$ python3 -q
>>> import numpy as np
>>> import numpy.linalg as la
>>> np.set_printoptions(precision=2, suppress=True, linewidth=200)
>>> rnd = lambda a: np.round(a, 2) + 0
>>> X = np.array([[4.0, 0.0, 0.0, 0.0, 0.0, 0.0],
...     [0.0, 13.0, 6.0, 3.0, 6.0, 3.0],
...     [0.0, 6.0, 8.0, 2.0, 4.0, 2.0],
...     [0.0, 3.0, 2.0, 5.0, 2.0, 1.0],
...     [0.0, 6.0, 4.0, 2.0, 8.0, 2.0],
...     [0.0, 3.0, 2.0, 1.0, 2.0, 5.0]])
>>> evals, evecs = la.eigh(X)
>>> x0 = np.array([1, 1, 0, 0, 1, 0])
>>> rnd(evecs * np.sqrt(evals) @ evecs.T)
array([[2.  , 0.  , 0.  , 0.  , 0.  , 0.  ],
       [0.  , 3.32, 0.88, 0.44, 0.88, 0.44],
       [0.  , 0.88, 2.59, 0.29, 0.59, 0.29],
       [0.  , 0.44, 0.29, 2.15, 0.29, 0.15],
       [0.  , 0.88, 0.59, 0.29, 2.59, 0.29],
       [0.  , 0.44, 0.29, 0.15, 0.29, 2.15]])
>>> (np.sign(evecs[:, -1].round(6)) == np.sign(evecs[0, -1].round(6))).astype(int)
array([1, 0, 0, 0, 0, 0])
>>> rnd(x0 @ X @ x0 / (x0 @ x0)), rnd(evals[0]), evals[-1]
(np.float64(12.33), np.float64(4.0), np.float64(23.0))
>>> rnd(la.eigvalsh(X[1:, 1:]))
array([ 4.,  4.,  4.,  4., 23.])
>>> left, s, Vt = la.svd(X, full_matrices=False)
>>> rnd(np.abs(Vt[0]))
array([0.  , 0.69, 0.46, 0.23, 0.46, 0.23])
>>> rnd(s)
array([23.,  4.,  4.,  4.,  4.,  4.])
>>> rnd(Vt @ Vt.T)
array([[1., 0., 0., 0., 0., 0.],
       [0., 1., 0., 0., 0., 0.],
       [0., 0., 1., 0., 0., 0.],
       [0., 0., 0., 1., 0., 0.],
       [0., 0., 0., 0., 1., 0.],
       [0., 0., 0., 0., 0., 1.]])
>>> left.shape, s.shape, Vt.shape
((6, 6), (6,), (6, 6))
>>> rnd(np.sqrt((s ** 2).sum())), rnd(la.norm(X))
(np.float64(24.68), np.float64(24.68))
>>> np.abs(left[:, 0]).round(6).argmax()
np.int64(1)
>>> other = np.array([[2, 6], [5, 2], [4, 4], [1, 7], [0, 9], [6, 4]])
>>> la.matrix_rank(X @ other)
np.int64(2)
>>> other.T @ X.T
array([[  8., 110.,  76.,  34.,  60.,  54.],
       [ 24., 137., 102.,  71., 122.,  59.]])
>>> np.einsum("ij->j", X)
array([ 4., 31., 22., 13., 22., 13.])
>>> np.einsum("ik,kj->ji", X, other)
array([[  8., 110.,  76.,  34.,  60.,  54.],
       [ 24., 137., 102.,  71., 122.,  59.]])
>>> la.matrix_rank(np.vstack([X, other.T]))
np.int64(6)
>>> X @ other
array([[  8.,  24.],
       [110., 137.],
       [ 76., 102.],
       [ 34.,  71.],
       [ 60., 122.],
       [ 54.,  59.]])
>>> x0 = np.array([0, -1, 1, 0, 0, 2])
>>> h1 = np.maximum(X @ x0, 0)
>>> h1
array([0., 0., 6., 1., 2., 9.])
>>> evals, evecs = la.eigh(X)
>>> rnd(evecs @ np.diag(evals) @ evecs.T)
array([[ 4.,  0.,  0.,  0.,  0.,  0.],
       [ 0., 13.,  6.,  3.,  6.,  3.],
       [ 0.,  6.,  8.,  2.,  4.,  2.],
       [ 0.,  3.,  2.,  5.,  2.,  1.],
       [ 0.,  6.,  4.,  2.,  8.,  2.],
       [ 0.,  3.,  2.,  1.,  2.,  5.]])
>>> rnd(la.eigvalsh(X + 5 * np.eye(6)))
array([ 9.,  9.,  9.,  9.,  9., 28.])
>>> feats = -3 * np.eye(5) + np.ones((5, 5))
>>> feats
array([[-2.,  1.,  1.,  1.,  1.],
       [ 1., -2.,  1.,  1.,  1.],
       [ 1.,  1., -2.,  1.,  1.],
       [ 1.,  1.,  1., -2.,  1.],
       [ 1.,  1.,  1.,  1., -2.]])
>>> other = la.inv(feats)
>>> rnd(la.det(feats) * other)
array([[-27.,  27.,  27.,  27.,  27.],
       [ 27., -27.,  27.,  27.,  27.],
       [ 27.,  27., -27.,  27.,  27.],
       [ 27.,  27.,  27., -27.,  27.],
       [ 27.,  27.,  27.,  27., -27.]])
>>> rnd(la.slogdet(feats)[0])
np.float64(1.0)
>>> rnd(la.det(feats) * la.det(other))
np.float64(1.0)
>>> evals, evecs = la.eigh(feats)
>>> x0 = np.array([-9, -4, 7, 4, 1])
>>> rnd(evecs * np.maximum(evals, 0) @ evecs.T)
array([[0.4, 0.4, 0.4, 0.4, 0.4],
       [0.4, 0.4, 0.4, 0.4, 0.4],
       [0.4, 0.4, 0.4, 0.4, 0.4],
       [0.4, 0.4, 0.4, 0.4, 0.4],
       [0.4, 0.4, 0.4, 0.4, 0.4]])
>>> x0 @ feats @ x0
np.float64(-488.0)
>>> rnd(x0 @ feats @ x0 / (x0 @ x0)), rnd(evals[0]), evals[-1]
(np.float64(-2.99), np.float64(-3.0), np.float64(2.0))
>>> evals, evecs = la.eigh(feats)
>>> rnd(la.eigvalsh(feats + 5 * np.eye(5)))
array([2., 2., 2., 2., 7.])
>>> rnd(evecs @ np.diag(evals) @ evecs.T)
array([[-2.,  1.,  1.,  1.,  1.],
       [ 1., -2.,  1.,  1.,  1.],
       [ 1.,  1., -2.,  1.,  1.],
       [ 1.,  1.,  1., -2.,  1.],
       [ 1.,  1.,  1.,  1., -2.]])
>>> rnd(np.abs(evecs[:, -1]))
array([0.45, 0.45, 0.45, 0.45, 0.45])
>>> np.unique(evals.round(6) + 0, return_counts=True)[1]
array([4, 1])
>>> rnd(evals.sum()), np.trace(feats)
(np.float64(-10.0), np.float64(-10.0))
>>> m1 = np.array([[11, -6, 3], [-6, 22, 4], [3, 4, 3]])
>>> left, s, Vt = la.svd(m1)
>>> rnd(s)
array([24.93, 10.7 ,  0.38])
>>> np.argmax(s[:-1] / (s[1:] + 1e-6)) + 1
np.int64(2)
>>> other = left[:, :2] @ np.diag(s[:2]) @ Vt[:2]
>>> la.matrix_rank(m1, rtol=0.05)
np.int64(2)
>>> rnd(la.norm(m1 - other) / la.norm(m1))
np.float64(0.01)
>>> rng = np.random.default_rng(852463)
>>> other = m1 + rng.integers(-2, 3, (3, 2)) @ rng.integers(-2, 3, (2, 3))
>>> other
array([[13, -6, -1],
       [-6, 22,  4],
       [ 7, -2,  1]])
>>> la.matrix_rank(other - m1, tol=1e-8)
np.int64(2)
>>> np.abs(other - m1).sum(axis=1)
array([ 6,  0, 12])
>>> evals, evecs = la.eigh(m1)
>>> rnd(evals)
array([ 0.38, 10.7 , 24.93])
>>> rnd(evecs.T @ m1 @ evecs)
array([[ 0.38,  0.  ,  0.  ],
       [ 0.  , 10.7 ,  0.  ],
       [ 0.  ,  0.  , 24.93]])
>>> rnd(la.eigvalsh(m1 @ m1))
array([  0.14, 114.4 , 621.46])
>>> rnd(evecs.T @ evecs)
array([[1., 0., 0.],
       [0., 1., 0.],
       [0., 0., 1.]])
>>> rnd(la.svd(m1, compute_uv=False))
array([24.93, 10.7 ,  0.38])
>>> evals.sum(), np.trace(m1)
(np.float64(36.0), np.int64(36))
>>> np.unique(evals.round(6) + 0, return_counts=True)[1]
array([1, 1, 1])
>>> (evals > 1e-8).sum(), (evals < -1e-8).sum()
(np.int64(3), np.int64(0))
>>> E = np.array([[8.76, 8.54, 0.4, -0.28],
...     [6.29, 6.12, -0.06, -0.41],
...     [-1.08, -1.05, -0.21, 0.12],
...     [-3.5, -3.13, 0.25, 0.0],
...     [7.83, 7.73, -0.12, -0.15]])
>>> x0 = np.array([3, 0, 0, 5])
>>> y = E @ x0
>>> rnd(la.solve(E.T @ E, E.T @ y))
array([3., 0., 0., 5.])
>>> rnd(la.pinv(E) @ E)
array([[1., 0., 0., 0.],
       [0., 1., 0., 0.],
       [0., 0., 1., 0.],
       [0., 0., 0., 1.]])
>>> y = y + 0.1 * rng.normal(size=5)
>>> rnd(y)
array([ 24.93,  16.73,  -2.64, -10.67,  22.82])
>>> coef, *_ = la.lstsq(E, y)
>>> rnd(coef)
array([ 3.35, -0.34,  0.04,  5.58])
>>> coef.round()
array([ 3., -0.,  0.,  6.])
>>> rnd(E.T @ (y - E @ coef))
array([0., 0., 0., 0.])
>>> [round(float(la.norm(la.solve(E.T @ E + lam * np.eye(4), E.T @ y))), 2) for lam in (0, 1, 10, 100)]
[6.52, 2.09, 1.98, 1.6]
>>> W1 = np.array([[-1, 2, -4, 4, -5, 5],
...     [4, -2, 5, -1, -5, -5],
...     [-5, 5, 4, -3, 0, -1],
...     [-4, -2, 4, 1, -2, -1]])
>>> coef = np.array([0, 2, -2, -2, 0, 0])
>>> H = np.maximum(E @ W1 + coef, 0)
>>> (H > 0).mean(axis=0)
array([0.6, 1. , 0.6, 0.6, 0.4, 0.6])
>>> (H > 0).astype(int)
array([[1, 1, 1, 1, 0, 1],
       [1, 1, 1, 1, 0, 1],
       [0, 1, 0, 0, 1, 0],
       [0, 1, 0, 0, 1, 0],
       [1, 1, 1, 1, 0, 1]])
>>> cent = np.array([[-8, -9, 8],
...     [-5, 3, 3],
...     [0, 3, -2],
...     [5, -3, -4],
...     [5, -3, -1],
...     [-5, 5, -4]])
>>> (H @ cent).round(6).argmax(axis=1)
array([2, 2, 0, 0, 2])
